In [1]: import numpy as np

In [2]: import numpy.linalg as la

In [3]: np.set_printoptions(suppress=True, linewidth=140)

In [4]: def tidy(a):
   ...:     return np.round(a, 2) + 0
   ...: 

In [5]: A = np.array([[0.0, 0.0, 0.0, 0.0, 3.0, -1.0],
   ...:     [0.0, 0.0, 0.0, 0.0, -3.0, -2.0],
   ...:     [0.0, 0.0, 0.0, 0.0, -3.0, -2.0],
   ...:     [0.0, 0.0, 0.0, 0.0, 1.0, -1.0],
   ...:     [3.0, -3.0, -3.0, 1.0, 0.0, 0.0],
   ...:     [-1.0, -2.0, -2.0, -1.0, 0.0, 0.0]])

In [6]: vec = np.array([-7, 0, -6, -3, -8, 5])

In [7]: print(la.norm(A @ vec) <= la.norm(A, 2) * la.norm(vec) + 1e-9)
True

In [8]: print(np.einsum("ij,j->i", A, vec))
[-29.  14.  14. -13.  -6.  22.]

In [9]: print(A @ np.eye(6)[4])
[ 3. -3. -3.  1.  0.  0.]

In [10]: print(A * vec)
[[ -0.   0.  -0.  -0. -24.  -5.]
 [ -0.   0.  -0.  -0.  24. -10.]
 [ -0.   0.  -0.  -0.  24. -10.]
 [ -0.   0.  -0.  -0.  -8.  -5.]
 [-21.  -0.  18.  -3.  -0.   0.]
 [  7.  -0.  12.   3.  -0.   0.]]

In [11]: print((A * vec).sum(axis=1))
[-29.  14.  14. -13.  -6.  22.]

In [12]: print(A @ vec)
[-29.  14.  14. -13.  -6.  22.]

In [13]: rng = np.random.default_rng(92245)

In [14]: idx = rng.permutation(6)

In [15]: print(idx)
[3 0 4 1 5 2]

In [16]: A2 = A[idx][:, idx]

In [17]: print(np.allclose(A2, A))
False

In [18]: print(tidy(la.det(A2)), tidy(la.det(A[idx])))
0.0 0.0

In [19]: t = np.radians(36)

In [20]: R = np.eye(6)

In [21]: R[4, 4] = R[0, 0] = np.cos(t)

In [22]: R[4, 0], R[0, 4] = -np.sin(t), np.sin(t)

In [23]: print(tidy(R))
[[ 0.81  0.    0.    0.    0.59  0.  ]
 [ 0.    1.    0.    0.    0.    0.  ]
 [ 0.    0.    1.    0.    0.    0.  ]
 [ 0.    0.    0.    1.    0.    0.  ]
 [-0.59  0.    0.    0.    0.81  0.  ]
 [ 0.    0.    0.    0.    0.    1.  ]]

In [24]: A2 = A @ R.T

In [25]: print(np.allclose(la.norm(A, axis=1), la.norm(A2, axis=1)))
True

In [26]: print(tidy(A2))
[[ 1.76  0.    0.    0.    2.43 -1.  ]
 [-1.76  0.    0.    0.   -2.43 -2.  ]
 [-1.76  0.    0.    0.   -2.43 -2.  ]
 [ 0.59  0.    0.    0.    0.81 -1.  ]
 [ 2.43 -3.   -3.    1.   -1.76  0.  ]
 [-0.81 -2.   -2.   -1.    0.59  0.  ]]

In [27]: E = np.load("arr.npy")

In [28]: print(E)
[[ 9  0  3  6  9  0  1]
 [ 6  4  3  1  1  2  2]
 [ 6  4  6  8  7  2  6]
 [ 1 10  8  1  6  5  5]
 [ 3 16  5  6  0  8  4]
 [ 4 16  0  5  9  8  5]
 [ 7  2  2  2  3  1  1]
 [ 0 14  7  2  1  7  1]
 [ 8 14  4  4  5  7  3]
 [ 9 10  5  6  7  5  5]
 [ 4  4  6  3  6  2  7]
 [ 0  8  5  3  7  4  7]
 [ 2  0  3  4  2  0  2]
 [ 8 12  6  9  5  6  5]
 [ 5 18  5  7  4  9  8]
 [ 9 18  7  9  4  9  5]]

In [29]: print(np.argsort(-la.norm(E, axis=0).round(6), kind="stable")[:3])
[1 0 5]

In [30]: print([round(float(x), 2) for x in la.svd(E, compute_uv=False)[:3]])
[64.06, 19.99, 11.78]

In [31]: r = la.matrix_rank(E)

In [32]: print(r)
6

In [33]: null = la.svd(E)[2][r:].T

In [34]: print(null.shape)
(7, 1)

In [35]: print([int(la.matrix_rank(np.delete(E, i, axis=0))) for i in range(16)])
[6, 6, 6, 6, 6, 6, 6, 6, 6, 6, 6, 6, 6, 6, 6, 6]

In [36]: print(tidy(null[:, 0] / null[np.abs(null[:, 0]).round(6).argmax(), 0]))
[ 0.  -0.5  0.   0.   0.   1.   0. ]

In [37]: print(tidy(E @ null))
[[0.]
 [0.]
 [0.]
 [0.]
 [0.]
 [0.]
 [0.]
 [0.]
 [0.]
 [0.]
 [0.]
 [0.]
 [0.]
 [0.]
 [0.]
 [0.]]

In [38]: print([int(la.matrix_rank(E[:i])) for i in range(1, len(E) + 1)])
[1, 2, 3, 4, 5, 6, 6, 6, 6, 6, 6, 6, 6, 6, 6, 6]

In [39]: print(la.matrix_rank(E.T @ E), la.matrix_rank(E @ E.T))
6 6

In [40]: print(tidy(null @ null.T))
[[ 0.   0.   0.   0.   0.   0.   0. ]
 [ 0.   0.2  0.   0.   0.  -0.4  0. ]
 [ 0.   0.   0.   0.   0.   0.   0. ]
 [ 0.   0.   0.   0.   0.   0.   0. ]
 [ 0.   0.   0.   0.   0.   0.   0. ]
 [ 0.  -0.4  0.   0.   0.   0.8  0. ]
 [ 0.   0.   0.   0.   0.   0.   0. ]]

In [41]: Xc = E - E.mean(axis=0)

In [42]: U, sv, Vt = la.svd(Xc, full_matrices=False)

In [43]: print(tidy((sv ** 2).sum() ** 2 / (sv ** 4).sum()))
2.33

In [44]: print(np.abs(U[:, 0]).argmax())
0

In [45]: print(tidy(sv ** 2 / (sv ** 2).sum()))
[0.62 0.17 0.1  0.06 0.03 0.02 0.  ]

In [46]: print(tidy(Vt[0] * np.sign(Vt[0, np.abs(Vt[0]).argmax()])))
[-0.01  0.87  0.09  0.15 -0.04  0.44  0.14]

In [47]: print(tidy(sv))
[28.15 14.95 11.17  8.67  6.1   4.98  0.  ]

In [48]: print(Xc.mean(axis=0))
[0. 0. 0. 0. 0. 0. 0.]

In [49]: U, sv, Vt = la.svd(E)

In [50]: V = Vt[:(sv > 1e-8).sum()]

In [51]: vec = E[0] + -1 * E[9] + rng.integers(2) * np.eye(7)[1]

In [52]: print(vec)
[  0. -10.  -2.   0.   2.  -5.  -4.]

In [53]: print(la.matrix_rank(np.vstack([E, vec])))
6

In [54]: print(tidy(la.norm(vec - V.T @ V @ vec)))
0.0

In [55]: print(tidy(V.T @ V))
[[1.  0.  0.  0.  0.  0.  0. ]
 [0.  0.8 0.  0.  0.  0.4 0. ]
 [0.  0.  1.  0.  0.  0.  0. ]
 [0.  0.  0.  1.  0.  0.  0. ]
 [0.  0.  0.  0.  1.  0.  0. ]
 [0.  0.4 0.  0.  0.  0.2 0. ]
 [0.  0.  0.  0.  0.  0.  1. ]]

In [56]: print(np.allclose(V.T @ V @ vec, vec))
True

In [57]: print(tidy(np.diag(V.T @ V)))
[1.  0.8 1.  1.  1.  0.2 1. ]

In [58]: Xc = E - E.mean(axis=0)

In [59]: V = la.svd(Xc)[2][:6]

In [60]: A2 = Xc - Xc @ V.T @ V

In [61]: print(la.norm(A2, axis=1).round(6).argmax())
0

In [62]: print(tidy((Xc @ V.T).std(axis=0)))
[7.04 3.74 2.79 2.17 1.52 1.25]

In [63]: K = np.loadtxt("data.csv", delimiter=",")

In [64]: print(K)
[[ 4.  3. -3. -3.]
 [ 2.  4. -2. -2.]
 [ 3.  3. -2. -3.]
 [-1.  0.  1.  2.]]

In [65]: evals, V = la.eig(K)

In [66]: print(tidy(np.sort(la.eigvals(la.inv(K)))))
[0.25+0.j 0.5 +0.j 1.  +0.j 1.  +0.j]

In [67]: print(tidy(np.prod(evals)))
8.0

In [68]: P = np.triu(np.array([[3, 5, 0, 9], [7, 4, 6, 1], [4, 1, 3, 7], [7, 0, 3, 9]]), 1) + np.eye(4)

In [69]: A2 = P @ K @ la.inv(P)

In [70]: print(np.trace(A2), np.trace(K))
8.0 8.0

In [71]: print(tidy(np.poly(A2)))
[  1.  -8.  21. -22.   8.]

In [72]: idx = rng.permutation(4)

In [73]: print(idx)
[1 0 2 3]

In [74]: A2 = K[idx][:, idx]

In [75]: print(np.trace(A2))
8.0

In [76]: print(A2)
[[ 4.  2. -2. -2.]
 [ 3.  4. -3. -3.]
 [ 3.  3. -2. -3.]
 [ 0. -1.  1.  2.]]

In [77]: vec = np.array([2, 1, 2, 1])

In [78]: a = np.maximum(K @ vec, 0)

In [79]: print(np.maximum(K @ vec, 0) - np.maximum(-K @ vec, 0))
[2. 2. 2. 2.]

In [80]: print(np.maximum(K @ (3 * vec), 0))
[6. 6. 6. 6.]

In [81]: print(np.flatnonzero(a > 1e-9))
[0 1 2 3]

In [82]: print(K * (a > 1e-9)[:, None])
[[ 4.  3. -3. -3.]
 [ 2.  4. -2. -2.]
 [ 3.  3. -2. -3.]
 [-1.  0.  1.  2.]]

In [83]: M = np.loadtxt("dump.csv", delimiter=",")

In [84]: print(M)
[[-1.    9.02  1.03  7.05 -8.08 -8.98 -0.03 -9.03  4.01  3.01]
 [-0.94  8.93  1.07  6.96 -7.97 -8.99  0.1  -9.01  3.96  3.01]
 [-0.95  9.1   1.01  6.94 -8.01 -8.98  0.   -9.01  3.94  3.07]
 [-1.01  8.98  0.95  7.05 -7.99 -9.07 -0.03 -9.02  3.88  2.99]
 [-1.07  8.96  1.01  7.05 -7.95 -9.    0.02 -8.92  4.04  3.06]
 [-0.96  9.09  1.05  7.   -7.9  -8.93  0.04 -8.92  4.1   3.02]
 [-1.02  8.89  0.96  7.01 -7.96 -9.12 -0.04 -9.02  3.97  3.01]
 [-1.    9.05  1.06  7.05 -8.01 -9.06  0.08 -8.95  4.03  3.  ]
 [-1.03  9.06  1.02  6.92 -8.03 -9.01  0.   -9.09  3.99  3.05]
 [ 2.05 -5.03  6.97  5.01  2.03  7.07  4.96  4.98  5.    5.96]
 [ 2.03 -4.99  6.97  5.08  1.96  7.05  5.11  4.98  4.97  5.9 ]
 [ 2.03 -5.05  7.03  4.9   1.9   7.02  4.98  5.05  4.99  5.88]
 [ 2.05 -4.98  6.89  5.03  2.02  7.04  5.    4.99  4.93  5.92]
 [ 2.03 -4.94  6.94  4.98  1.93  7.01  5.02  4.92  4.93  6.06]
 [ 2.07 -5.02  7.09  4.97  1.97  7.01  5.03  4.94  4.94  6.04]
 [ 2.06 -5.06  6.99  4.91  2.01  6.94  4.97  5.03  4.98  6.02]
 [ 2.03 -5.07  6.98  5.09  1.98  7.09  5.06  4.97  5.02  6.01]
 [ 1.94 -5.03  7.08  5.01  1.98  7.03  5.12  4.98  5.04  6.08]
 [ 1.93  1.96 -5.03 -2.99 -5.97 -8.   -2.99 -2.99  8.95  7.01]
 [ 2.13  1.99 -5.05 -2.94 -6.   -8.   -3.03 -3.01  8.93  6.92]
 [ 2.07  1.95 -4.93 -2.98 -5.95 -7.95 -3.04 -3.01  8.97  6.98]
 [ 1.95  2.03 -4.99 -3.03 -5.87 -8.08 -2.91 -3.07  9.03  6.93]
 [ 2.01  2.   -5.06 -2.87 -6.04 -8.01 -2.98 -3.2   8.99  7.02]
 [ 1.96  1.96 -5.02 -2.97 -6.02 -7.97 -3.08 -3.    9.05  6.95]
 [ 2.02  2.03 -4.96 -3.02 -5.9  -7.96 -3.04 -2.97  8.96  7.  ]
 [ 1.87  2.02 -5.06 -2.95 -5.89 -7.99 -3.02 -3.05  8.96  6.97]
 [ 2.02  1.99 -4.97 -3.06 -6.05 -7.95 -2.93 -3.09  9.03  7.02]]

In [85]: A2 = np.c_[M[:, :9] @ np.array([[2, -1, -5, -2, 1, -3, -2, -4, -4],
    ...:     [5, 3, -1, -2, 5, 5, -5, -4, -1],
    ...:     [-1, 1, 5, 3, -3, -2, -1, 5, 5],
    ...:     [-5, 4, 4, -2, 2, 4, 2, -2, -2],
    ...:     [-5, 5, -4, 3, 4, -3, 5, 0, -3],
    ...:     [4, -5, -4, 5, -2, -2, -1, 1, 3],
    ...:     [-1, -3, -4, -2, -4, 4, 3, -4, 4],
    ...:     [1, 1, -5, -4, -2, 5, 5, 2, -4],
    ...:     [2, -4, 1, -4, -4, 3, -5, 4, 1]]), np.array([-6, 2, 6, 6, -3, -6, 2, -5, 6, -1, -7, 1, -3, -3, 5, 5, 6, 4, -9, -1, -7, 5, -7, -4, 1, 0, -6])]

In [86]: print(tidy(A2))
[[  10.32   36.81  146.85  -76.05   42.89   83.2  -126.74  -51.91   23.34   -6.  ]
 [   9.6    36.59  145.41  -75.55   42.3    82.29 -125.33  -52.1    23.6     2.  ]
 [  10.89   37.1   145.41  -75.8    43.58   82.85 -126.55  -52.67   22.94    6.  ]
 [   9.12   38.05  146.36  -75.89   43.96   82.76 -125.2   -52.7    22.31    6.  ]
 [   9.29   37.27  146.    -76.22   42.6    83.64 -125.06  -51.37   22.92   -3.  ]
 [  10.5    36.99  144.82  -76.26   42.88   83.65 -126.13  -51.8    22.85   -6.  ]
 [   8.68   37.71  146.6   -76.08   43.29   82.4  -125.1   -51.82   22.38    2.  ]
 [   9.78   37.35  146.19  -76.83   42.71   84.14 -125.86  -52.16   23.15   -5.  ]
 [  10.62   36.76  146.47  -75.58   43.17   82.66 -126.96  -52.09   23.73    6.  ]
 [ -24.92  -45.23  -26.47    8.45  -89.81   14.31   41.96   53.94   41.7    -1.  ]
 [ -25.05  -45.39  -26.4     7.78  -90.21   15.61   42.21   52.98   42.32   -7.  ]
 [ -24.09  -46.    -26.21    8.01  -90.93   14.6    41.68   54.59   42.35    1.  ]
 [ -24.93  -44.81  -26.96    8.05  -89.16   14.89   42.33   52.85   41.2    -3.  ]
 [ -24.33  -45.25  -26.1     8.08  -89.47   14.91   41.31   52.87   42.13   -3.  ]
 [ -24.92  -45.27  -25.8     8.61  -90.26   14.1    41.74   53.84   42.67    5.  ]
 [ -24.99  -45.06  -26.5     7.9   -90.09   14.24   42.28   54.17   41.48    5.  ]
 [ -25.31  -45.74  -26.17    8.15  -90.6    14.99   42.23   53.75   42.38    6.  ]
 [ -25.24  -45.7   -25.61    8.17  -91.17   15.41   42.14   54.41   43.4     4.  ]
 [  49.39  -32.71   43.02  -92.66   -4.9    35.96 -105.13   -0.95  -25.99   -9.  ]
 [  49.84  -32.61   42.45  -93.13   -4.23   35.52 -105.83   -2.03  -27.03   -1.  ]
 [  49.64  -32.84   42.91  -92.23   -4.95   34.93 -105.74   -0.7   -26.07   -7.  ]
 [  49.12  -32.38   42.97  -92.9    -4.65   36.03 -105.62   -1.27  -25.68    5.  ]
 [  49.35  -32.92   44.28  -92.83   -4.33   35.8  -106.78   -2.13  -25.64   -7.  ]
 [  49.99  -33.19   43.59  -92.91   -5.14   35.91 -106.26   -0.29  -26.08   -4.  ]
 [  49.9   -32.36   42.4   -92.32   -4.41   35.42 -105.58   -0.86  -26.37    1.  ]
 [  49.03  -32.     43.34  -92.28   -3.99   36.01 -105.25   -1.13  -26.12    0.  ]
 [  50.61  -34.18   43.02  -92.61   -5.76   35.56 -106.83   -1.06  -24.83   -6.  ]]

In [87]: print(la.matrix_rank(np.c_[M, A2]))
11

In [88]: print(la.matrix_rank(A2))
10

In [89]: print(tidy(la.norm(A2 - M @ la.lstsq(M, A2)[0], axis=0)))
[ 0.    0.    0.    0.    0.    0.    0.    0.    0.   18.94]
